% ipython --no-banner

In [1]: import numpy as np

In [2]: np.set_printoptions(suppress=True, linewidth=200)

In [3]: m1 = np.load("case18.npy")

In [4]: print(m1)
[[  3.01   5.98   2.96  -5.93   3.03   6.05   2.98   2.91  -2.98   3.03   2.91  -5.96]
 [  0.98   1.99   0.93  -2.04   0.97   2.02   0.98   0.97  -0.95   0.99   1.02  -1.98]
 [  2.06   3.97   1.99  -4.04   1.95   4.02   1.89   2.    -1.92   2.04   2.12  -3.96]
 [ -0.99  -2.05  -0.99   2.08  -0.95  -1.94  -1.02  -0.89   0.95  -1.05  -1.02   2.02]
 [ -2.99  -6.04  -3.07   6.    -3.03  -6.07  -2.93  -3.05   2.99  -2.96  -3.05   6.01]
 [ -2.01  -3.98  -1.99   3.93  -2.01  -4.    -2.09  -2.     1.93  -2.    -1.98   3.99]
 [  4.11   8.04   3.99  -8.03   3.99   7.91   4.01   3.91  -4.03   4.     3.95  -7.98]
 [  5.05  10.13   5.02 -10.05   4.94  10.     5.03   4.91  -4.95   5.07   4.9   -9.99]
 [ -1.99  -3.97  -2.11   4.02  -1.95  -4.08  -2.07  -1.94   1.95  -2.01  -2.08   4.06]
 [ -0.98  -2.03  -0.92   2.04  -1.    -2.    -1.06  -1.06   1.01  -0.96  -0.98   2.01]
 [ -4.    -7.96  -3.89   7.92  -3.98  -8.08  -4.02  -3.98   3.97  -4.01  -3.92   7.98]]

In [5]: print(np.linalg.matrix_rank(m1, rtol=0.1))
1

In [6]: u, g = m1[8], m1[1]

In [7]: print(round(float(u @ u), 2))
97.48

In [8]: print(np.round(u @ g, 2))
-48.06

In [9]: pr = (u @ g) / (u @ u) * u

In [10]: print(round((g - pr) @ u, 2))
-0.0

In [11]: print(round(np.linalg.norm(u + g) ** 2 + np.linalg.norm(u - g) ** 2, 2))
242.39

In [12]: print(np.linalg.matrix_rank(np.outer(u, g)))
1
